$ ipython --no-banner

In [1]: import numpy as np

In [2]: from numpy import linalg as LA

In [3]: np.set_printoptions(precision=2, suppress=True, linewidth=100)

In [4]: def rnd(a):
   ...:     return np.round(a, 2) + 0
   ...: 

In [5]: W0 = np.load("mat.npy")

In [6]: print(W0)
[[ 0.78  0.    0.29  0.24  0.24 -0.69]
 [ 0.    0.    0.    0.    0.    0.  ]
 [ 1.    0.    0.94  0.9   0.9  -1.  ]
 [ 0.9   0.    0.4   0.34  0.34 -0.83]
 [-0.78  0.   -0.29 -0.24 -0.24  0.69]
 [ 0.    0.    0.    0.    0.    0.  ]
 [-0.56  0.   -0.18 -0.15 -0.15  0.47]
 [-0.69  0.   -0.24 -0.2  -0.2   0.59]
 [ 0.21  0.    0.06  0.05  0.05 -0.17]
 [ 0.98  0.    0.58  0.5   0.5  -0.95]
 [-0.56  0.   -0.18 -0.15 -0.15  0.47]
 [ 0.99  0.    0.65  0.57  0.57 -0.98]
 [-1.    0.   -0.79 -0.72 -0.72  1.  ]
 [-0.98  0.   -0.58 -0.5  -0.5   0.95]
 [ 0.93  0.    0.45  0.38  0.38 -0.88]
 [-0.21  0.   -0.06 -0.05 -0.05  0.17]
 [ 0.56  0.    0.18  0.15  0.15 -0.47]
 [-0.9   0.   -0.4  -0.34 -0.34  0.83]
 [ 0.98  0.    0.58  0.5   0.5  -0.95]
 [-0.4   0.   -0.12 -0.1  -0.1   0.33]
 [ 0.    0.    0.    0.    0.    0.  ]
 [-0.99  0.   -0.69 -0.6  -0.6   0.98]
 [-1.    0.   -0.77 -0.69 -0.69  0.99]
 [-0.9   0.   -0.4  -0.34 -0.34  0.83]
 [ 0.    0.    0.    0.    0.    0.  ]
 [ 0.99  0.    0.65  0.57  0.57 -0.98]
 [ 0.    0.    0.    0.    0.    0.  ]
 [-0.78  0.   -0.29 -0.24 -0.24  0.69]
 [-0.96  0.   -0.49 -0.42 -0.42  0.91]
 [ 0.85  0.    0.35  0.29  0.29 -0.77]
 [ 0.98  0.    0.58  0.5   0.5  -0.95]
 [ 0.99  0.    0.69  0.6   0.6  -0.98]
 [ 0.69  0.    0.24  0.2   0.2  -0.59]
 [-1.    0.   -0.74 -0.66 -0.66  0.99]
 [ 0.97  0.    0.54  0.46  0.46 -0.94]
 [ 0.99  0.    0.65  0.57  0.57 -0.98]
 [ 0.78  0.    0.29  0.24  0.24 -0.69]
 [ 0.9   0.    0.4   0.34  0.34 -0.83]
 [-0.96  0.   -0.49 -0.42 -0.42  0.91]
 [ 0.4   0.    0.12  0.1   0.1  -0.33]
 [ 0.78  0.    0.29  0.24  0.24 -0.69]
 [-0.69  0.   -0.24 -0.2  -0.2   0.59]
 [-0.4   0.   -0.12 -0.1  -0.1   0.33]]

In [7]: # column 4 repeats column 3

In [8]: rank = LA.matrix_rank(W0)

In [9]: print(rank)
4

In [10]: ns = LA.svd(W0)[2][rank:].T

In [11]: print(LA.matrix_rank(W0.T @ W0), LA.matrix_rank(W0 @ W0.T))
4 4

In [12]: print(rnd(ns @ ns.T))
[[ 0.   0.   0.   0.   0.   0. ]
 [ 0.   1.   0.   0.   0.   0. ]
 [ 0.   0.   0.   0.   0.   0. ]
 [ 0.   0.   0.   0.5 -0.5  0. ]
 [ 0.   0.   0.  -0.5  0.5  0. ]
 [ 0.   0.   0.   0.   0.   0. ]]

In [13]: print([int(LA.matrix_rank(np.delete(W0, i, axis=0))) for i in range(43)])
[4, 4, 4, 4, 4, 4, 4, 4, 4, 4, 4, 4, 4, 4, 4, 4, 4, 4, 4, 4, 4, 4, 4, 4, 4, 4, 4, 4, 4, 4, 4, 4, 4, 4, 4, 4, 4, 4, 4, 4, 4, 4, 4]

In [14]: print(np.allclose(W0 @ ns, 0))
True
